$ python -q
>>> import numpy as np
>>> from numpy import linalg as LA
>>> np.set_printoptions(precision=1, suppress=True, linewidth=120, sign=" ")
>>> J = np.load("layer2.npy")
>>> J
array([[  5,   1,   2,   1,   1],
       [  3,  25,   3,   2,   2],
       [  0,   1,  22,   2,   3],
       [  3,   2,   0,   6,   1],
       [  2,   2,   0,   1,  35]])
>>> Y = J / np.sqrt((J ** 2).mean(axis=1, keepdims=True))
>>> Y[1]
array([ 0.3,  2.2,  0.3,  0.2,  0.2])
>>> LA.matrix_rank(J - J.mean(axis=1, keepdims=True))
np.int64(4)
>>> LA.matrix_rank(Y) == LA.matrix_rank(J)
np.True_
>>> vals, vecs = LA.eig(J)
>>> np.round(J @ vecs[:, 0] - vals[0] * vecs[:, 0], 1) + 0
array([ 0.,  0.,  0.,  0.,  0.])
>>> np.sort(LA.eigvals(J.T))
array([  3.9,   6.7,  21.3,  25.4,  35.7])
>>> np.sort(LA.eigvals(J @ J))
array([   15.1,    44.9,   453.9,   643.5,  1277.6])
>>> print(np.round(np.sort(LA.eigvals(LA.inv(J))), 1) + 0)
[ 0.   0.   0.   0.1  0.3]
>>> np.round(np.prod(vals), 1)
np.float64(502726.0)
>>> mat = np.loadtxt("data.csv", delimiter=",")
>>> mat
array([[ 0., -2.,  0., -1., -2.,  0., -1.,  0., -2.,  1.],
       [ 2.,  0.,  1.,  0.,  2.,  1.,  0., -1.,  2., -1.],
       [ 0., -1.,  0.,  1.,  1., -2.,  0.,  1.,  0.,  1.],
       [ 1.,  0., -1.,  0.,  1.,  0.,  0.,  1., -1.,  1.],
       [ 2., -2., -1., -1.,  0., -2.,  0.,  1.,  0., -1.],
       [ 0., -1.,  2.,  0.,  2.,  0., -1.,  1., -1.,  1.],
       [ 1.,  0.,  0.,  0.,  0.,  1.,  0., -1., -2., -2.],
       [ 0.,  1., -1., -1., -1., -1.,  1.,  0.,  1.,  0.],
       [ 2., -2.,  0.,  1.,  0.,  1.,  2., -1.,  0.,  2.],
       [-1.,  1., -1., -1.,  1., -1.,  2.,  0., -2.,  0.]])
>>> vec = np.array([5, 5, 3, 5, 0, 5, 1, 4, 2, 3])
>>> a = np.maximum(mat @ vec, 0)
>>> np.tanh(mat @ vec)
array([-1.,  1., -1.,  1., -1.,  1., -1., -1.,  1., -1.])
>>> print(np.maximum(mat @ (3 * vec), 0))
[  0.  45.   0.  21.   0.  15.   0.   0.  42.   0.]
>>> np.flatnonzero(a > 1e-9)
array([ 1,  3,  5,  8])
